$ python -q
>>> import numpy as np
>>> import numpy.linalg as la
>>> np.set_printoptions(precision=3, suppress=True, linewidth=100, sign=" ")
>>> rd = lambda a: np.round(a, 3) + 0
>>> u = np.array([-2, 2, 0, 1, -2])
>>> E = u[np.abs(np.subtract.outer(np.arange(5), np.arange(5)))]
>>> print(E)
[[-2  2  0  1 -2]
 [ 2 -2  2  0  1]
 [ 0  2 -2  2  0]
 [ 1  0  2 -2  2]
 [-2  1  0  2 -2]]
>>> # equal to its transpose
>>> def softmax(z):
...     e = np.exp(z - z.max(axis=-1, keepdims=True))
...     return e / e.sum(axis=-1, keepdims=True)
... 
>>> print(rd(softmax(E[4] + 2)))
[ 0.012  0.239  0.088  0.649  0.012]
>>> print(rd(softmax(10 * E[4])))
[ 0.  0.  0.  1.  0.]
>>> att = E @ E.T / np.sqrt(5)
>>> print(softmax(att).round(6).argmax(axis=1))
[ 0  1  2  3  4]
>>> print(rd(softmax(att + np.triu(np.full(att.shape, -np.inf), 1))))
[[ 1.     0.     0.     0.     0.   ]
 [ 0.     1.     0.     0.     0.   ]
 [ 0.064  0.     0.936  0.     0.   ]
 [ 0.     0.097  0.     0.903  0.   ]
 [ 0.38   0.     0.026  0.     0.594]]
>>> K = np.load("block7.npy")
>>> print(rd(K))
[[-0.801  0.37   0.471]
 [ 0.464 -0.116  0.878]
 [ 0.379  0.922 -0.079]]
>>> x = np.array([3, 1, 3])
>>> print(rd(K.T @ (K @ x)))
[ 3.  1.  3.]
>>> print(rd(np.abs(la.eigvals(K))))
[ 1.  1.  1.]
>>> x = np.array([0, 3, 2])
>>> y = K @ x
>>> print(rd(y))
[ 2.052  1.409  2.609]
>>> print(rd(la.solve(K, y + K[:, 2])))
[ 0.  3.  3.]
>>> print(rd(la.solve(K, y)))
[ 0.  3.  2.]
>>> print(rd(la.solve(K, 2 * y)))
[ 0.  6.  4.]
>>> print(rd(np.trace(K)))
-0.995
>>> print(rd(K @ K))
[[ 0.991  0.096 -0.09 ]
 [-0.092  0.995  0.048]
 [ 0.094 -0.039  0.995]]
>>> K.inv()
Traceback (most recent call last):
  File "<python-input-27>", line 1, in <module>
    K.inv()
    ^^^^^
AttributeError: 'numpy.ndarray' object has no attribute 'inv'
>>> print(rd(np.abs(la.eigvals(K)).max()))
1.0
>>> print(rd(np.sort(np.abs(la.eigvals(K)))))
[ 1.  1.  1.]
>>> print(np.allclose(K @ K.T, K.T @ K))
True
>>> Q, vecs = la.qr(K[:, :1])[0], la.qr(K[:, 1:])[0]
>>> sv = la.svd(Q.T @ vecs, compute_uv=False)
>>> print(np.degrees(np.arccos(sv.clip(0, 1))))
[ 90.]
>>> print(rd(sv))
[ 0.]
>>> x = np.array([-3, 7, 8, 2, 4])
>>> y = E @ x
>>> beta, lr = np.zeros(5), 1 / la.norm(E, 2) ** 2
>>> for i in range(25):
...     beta -= lr * E.T @ (E @ beta - y)
...     if i % 5 == 0: print(i, round(la.norm(E @ beta - y), 3))
... 
0 21.007
5 12.853
10 8.584
15 6.015
20 4.339
>>> print(rd(beta))
[-1.516  6.731  6.96   0.382  1.548]
>>> m1 = np.load("x.npy")
>>> print(m1)
[[ 1.351  0.706  1.325  0.676]
 [-1.187 -0.503 -1.123 -0.533]
 [ 1.422  0.733  1.476  0.687]
 [-1.803 -0.873 -1.763 -0.928]
 [ 0.468  0.229  0.47   0.168]
 [ 0.564  0.351  0.606  0.215]
 [ 1.382  0.721  1.339  0.709]
 [ 1.277  0.595  1.34   0.572]
 [ 0.895  0.512  0.937  0.443]
 [ 1.578  0.775  1.618  0.823]
 [-0.353 -0.11  -0.283 -0.18 ]
 [ 0.133  0.039  0.136  0.04 ]
 [ 2.332  1.15   2.467  1.236]
 [ 3.586  1.781  3.582  1.74 ]
 [-0.14  -0.184 -0.13  -0.079]
 [ 0.259  0.155  0.213  0.185]
 [-1.54  -0.714 -1.646 -0.714]
 [ 1.944  0.926  1.92   1.003]
 [-3.73  -1.904 -3.702 -1.851]
 [-0.511 -0.219 -0.566 -0.374]
 [ 1.329  0.675  1.289  0.67 ]
 [ 0.95   0.478  1.07   0.522]
 [-2.735 -1.376 -2.787 -1.277]
 [ 2.057  1.059  2.167  1.04 ]
 [ 0.709  0.366  0.549  0.325]
 [ 4.131  2.065  4.233  2.13 ]
 [-0.919 -0.43  -0.955 -0.49 ]
 [ 0.174  0.09   0.245  0.143]
 [ 1.886  0.879  1.849  0.892]
 [ 0.826  0.372  0.786  0.44 ]]
>>> U, sv, vt = la.svd(m1)
>>> print(rd(sv))
[ 15.207   0.272   0.252   0.202]
>>> print(np.argmax(sv[:-1] / (sv[1:] + 1e-6)) + 1)
1
>>> A2 = U[:, :1] @ np.diag(sv[:1]) @ vt[:1]
>>> print(rd(np.abs(m1 - A2).max()))
0.105
>>> print(rd(la.norm(m1 - A2, 2)), rd(sv[1]))
0.272 0.272
>>> print(la.matrix_rank(m1, rtol=0.05))
1
>>> Xc = m1 - m1.mean(axis=0)
>>> vecs = la.svd(Xc)[2][:1]
>>> A2 = Xc - Xc @ vecs.T @ vecs
>>> print(rd(np.cov(Xc @ vecs.T, rowvar=False)))
7.19
>>> print(rd(A2.std(axis=0)))
[ 0.032  0.04   0.038  0.043]
>>> print(rd((Xc @ vecs.T).std(axis=0)))
[ 2.636]
>>> print(rd(la.norm(m1, 2) / la.norm(m1)))
1.0
>>> print(la.matrix_rank(m1, rtol=0.1))
1
>>> cov = np.cov(m1, rowvar=False)
>>> print(rd(la.eigvalsh(cov)[::-1]))
[ 7.19   0.003  0.002  0.001]
>>> print(rd(np.polyfit(m1[:, 1], m1[:, 3], 1)))
[ 1.001 -0.004]
>>> A2 = np.array([[0, 1], [-2, -2]])
>>> C = np.array([[3, 4], [4, 5]])
>>> data = np.kron(A2, C)
>>> print(data)
[[  0   0   3   4]
 [  0   0   4   5]
 [ -6  -8  -6  -8]
 [ -8 -10  -8 -10]]
>>> U, sv, vt = la.svd(data)
>>> print(np.argmax(sv[:-1] / (sv[1:] + 1e-6)) + 1)
2
>>> A2 = U[:, :2] @ np.diag(sv[:2]) @ vt[:2]
>>> print(la.matrix_rank(data, rtol=0.05))
2
>>> print(rd(A2))
[[  0.      0.      3.076   3.94 ]
 [  0.      0.      3.94    5.047]
 [ -6.153  -7.881  -6.153  -7.881]
 [ -7.881 -10.093  -7.881 -10.093]]
>>> print(la.matrix_rank(A2))
2
>>> print(rd(la.det(data)))
4.0
>>> data.inv()
Traceback (most recent call last):
  File "<python-input-71>", line 1, in <module>
    data.inv()
    ^^^^^^^^
AttributeError: 'numpy.ndarray' object has no attribute 'inv'
>>> print(np.trace(data))
-16
>>> print(la.matrix_power(data, 4))
[[ -6596  -8448      0      0]
 [ -8448 -10820      0      0]
 [     0      0  -6596  -8448]
 [     0      0  -8448 -10820]]
>>> A2 = data / np.sqrt((data ** 2).mean(axis=1, keepdims=True))
>>> print(rd(la.norm(A2, axis=1)))
[ 2.  2.  2.  2.]
>>> print(rd(A2[3]))
[-0.883 -1.104 -0.883 -1.104]
>>> lab = m1[:, 2] > np.median(m1[:, 2])
>>> u = m1[lab].mean(axis=0) - m1[~lab].mean(axis=0)
>>> print(rd(u))
[ 2.504  1.234  2.542  1.262]
>>> print(rd((((m1 - m1.mean(axis=0)) @ u > 0) == lab).mean()))
0.933
>>> X = np.load("a.npy")
>>> print(X)
[[ 0  0  1  0 -2  1]
 [-1 -1  0  2  0 -1]
 [-1 -2 -2  1  1  1]
 [-3 -3  1  6 -2 -2]]
>>> x = np.array([0, 3, -3, -1])
>>> y = m1 @ x
>>> beta, lr = np.zeros(4), 1 / la.norm(m1, 2) ** 2
>>> for i in range(6):
...     beta -= lr * m1.T @ (m1 @ beta - y)
...     if i % 2 == 0: print(i, round(la.norm(m1 @ beta - y), 3))
... 
0 1.1
2 1.1
4 1.099
>>> print(rd(beta))
[-0.808 -0.397 -0.824 -0.405]
>>> print([round(float(x), 3) for x in la.svd(X, compute_uv=False)[:3]])
[8.432, 3.532, 2.104]
>>> print(np.argsort(-la.norm(X, axis=0).round(6), kind="stable")[:3])
[ 3  1  0]
>>> U, sv, vt = la.svd(X)
>>> print(np.argmax(sv[:-1] / (sv[1:] + 1e-6)) + 1)
3
>>> print(rd(sv))
[ 8.432  3.532  2.104  0.   ]
>>> A2 = U[:, :3] @ np.diag(sv[:3]) @ vt[:3]
>>> print(rd(np.abs(X - A2).max()))
0.0
>>> print(la.matrix_rank(A2))
3
>>> print(rd(la.norm(X - A2) / la.norm(X)))
0.0
